% python3 -q
>>> import numpy as np
>>> from numpy import linalg as LA
>>> np.set_printoptions(precision=1, suppress=True, linewidth=160, sign=" ")
>>> rd = lambda a: np.round(a, 1) + 0
>>> feats = np.load("run13.npy")
>>> print(feats)
[[ 3.  1.]
 [ 1.  3.]]
>>> ev, V = LA.eigh(feats)
>>> vec = np.array([0, 2])
>>> print(np.abs(feats).sum(axis=1).max(), np.abs(ev).max())
4.0 4.0
>>> print(rd(LA.eigvalsh(feats[1:, 1:])))
[ 3.]
>>> Lm = LA.cholesky(feats)
>>> print(rd(Lm))
[[ 1.7  0. ]
 [ 0.6  1.6]]
>>> print(rd(Lm @ Lm.T))
[[ 3.  1.]
 [ 1.  3.]]
>>> print(rd(np.prod(np.diag(Lm)) ** 2), rd(LA.det(feats)))
8.0 8.0
>>> ev, V = LA.eig(feats)
>>> print(rd(np.sort(LA.eigvals(feats.T))))
[ 2.  4.]
>>> print(feats @ V[:, 0] - ev[0] * V[:, 0])
[ 0.  0.]
>>> W0 = np.loadtxt("test16.csv", delimiter=",")
>>> print(W0)
[[ 1.  2.  1. -1. -3.]
 [ 0. -2.  2. -2.  2.]
 [-3. -1. -3. -1. -2.]
 [ 1. -4.  7. -7.  3.]]
>>> print(LA.cond(W0) > 100)
True
>>> print(LA.matrix_rank(W0, rtol=0.1))
3
>>> print(np.argsort(-LA.norm(W0, axis=0).round(6), kind="stable")[:3])
[ 2  3  4]
>>> print(rd(LA.norm(W0, 2) / LA.norm(W0)))
0.9
>>> print([round(float(x), 1) for x in LA.svd(W0, compute_uv=False)[:3]])
[11.9, 4.6, 4.1]
>>> Uu, sigma, Vh = LA.svd(W0)
>>> V = Vh[:(sigma > 1e-8).sum()]
>>> rng = np.random.default_rng(969)
>>> vec = W0[0] + -2 * W0[1] + rng.integers(2) * np.eye(5)[1]
>>> print(vec)
[ 1.  6. -3.  3. -7.]
>>> print(rd(np.diag(V.T @ V)))
[ 0.4  0.5  0.6  0.7  0.8]
>>> print(rd(V.T @ V))
[[ 0.4  0.3  0.4  0.2  0.1]
 [ 0.3  0.5  0.   0.2 -0.3]
 [ 0.4  0.   0.6 -0.3  0.1]
 [ 0.2  0.2 -0.3  0.7  0.2]
 [ 0.1 -0.3  0.1  0.2  0.8]]
>>> print(LA.matrix_rank(np.vstack([W0, vec])))
3
>>> u = np.array([2, 5])
>>> B = feats + np.outer(u, np.eye(2)[0])
>>> print(B)
[[ 5.  1.]
 [ 6.  3.]]
>>> X = np.load("out2.npy")
>>> print(X)
[[-1 -1 -2 -1]
 [-3 -1  0 -1]
 [ 0 -2  3 -2]
 [-1  1  2  1]
 [-4 -2  3 -2]
 [-4  0  4  0]
 [-4 -3  7 -2]
 [-3 -3  5 -2]
 [-1 -4  4 -4]
 [-1 -3  6 -5]]
>>> Xc = (X - X.mean(axis=0)) / X.std(axis=0)
>>> print(rd(Xc.std(axis=0)))
[ 1.  1.  1.  1.]
>>> print(np.argwhere(np.abs(Xc) > 2))
[[ 0  2]]
>>> beta = LA.lstsq(np.delete(Xc, 2, axis=1), Xc[:, 2])[0]
>>> print(np.abs(beta).argmax())
0
>>> print(rd(beta))
[-0.4 -0.2 -0.3]
>>> Uu, sigma, Vh = LA.svd(W0)
>>> print(rd(sigma))
[ 11.9   4.6   4.1   0. ]
>>> B = Uu[:, :3] @ np.diag(sigma[:3]) @ Vh[:3]
>>> print(rd(LA.norm(W0 - B) / LA.norm(W0)))
0.0
>>> print(rd(LA.norm(W0 - B, 2)), rd(sigma[3]))
0.0 0.0
>>> print(LA.matrix_rank(B))
3
>>> print(rd(np.abs(W0 - B).max()))
0.0
>>> def softmax(z):
...     e = np.exp(z - z.max(axis=-1, keepdims=True))
...     return e / e.sum(axis=-1, keepdims=True)
... 
>>> print(rd(softmax(X).sum(axis=1)))
[ 1.  1.  1.  1.  1.  1.  1.  1.  1.  1.]
>>> S = X @ X.T / np.sqrt(4)
>>> print(rd(softmax(S + np.triu(np.full(S.shape, -np.inf), 1))))
[[ 1.   0.   0.   0.   0.   0.   0.   0.   0.   0. ]
 [ 0.   1.   0.   0.   0.   0.   0.   0.   0.   0. ]
 [ 0.   0.   1.   0.   0.   0.   0.   0.   0.   0. ]
 [ 0.   0.   0.1  0.9  0.   0.   0.   0.   0.   0. ]
 [ 0.   0.   0.   0.   1.   0.   0.   0.   0.   0. ]
 [ 0.   0.   0.   0.   0.1  0.9  0.   0.   0.   0. ]
 [ 0.   0.   0.   0.   0.   0.   1.   0.   0.   0. ]
 [ 0.   0.   0.   0.   0.   0.   1.   0.   0.   0. ]
 [ 0.   0.   0.   0.   0.   0.   0.8  0.   0.2  0. ]
 [ 0.   0.   0.   0.   0.   0.   0.   0.   0.   1. ]]
>>> hat = X @ LA.solve(X.T @ X, X.T)
>>> print(np.trace(hat))
4.0
>>> print(rd(LA.eigvalsh(hat)))
[ 0.  0.  0.  0.  0.  0.  1.  1.  1.  1.]
>>> print(rd(hat))
[[ 0.4  0.3 -0.1 -0.2  0.2 -0.1 -0.1  0.   0.1 -0.1]
 [ 0.3  0.4 -0.1 -0.1  0.3  0.1  0.   0.   0.   0. ]
 [-0.1 -0.1  0.2  0.  -0.1 -0.1  0.1  0.1  0.2  0.1]
 [-0.2 -0.1  0.   0.2  0.   0.3  0.1  0.  -0.2  0. ]
 [ 0.2  0.3 -0.1  0.   0.3  0.2  0.1  0.1  0.   0.1]
 [-0.1  0.1 -0.1  0.3  0.2  0.5  0.2  0.  -0.2  0.1]
 [-0.1  0.   0.1  0.1  0.1  0.2  0.5  0.4  0.1 -0.1]
 [ 0.   0.   0.1  0.   0.1  0.   0.4  0.3  0.2 -0.1]
 [ 0.1  0.   0.2 -0.2  0.  -0.2  0.1  0.2  0.4  0.2]
 [-0.1  0.   0.1  0.   0.1  0.1 -0.1 -0.1  0.2  0.9]]
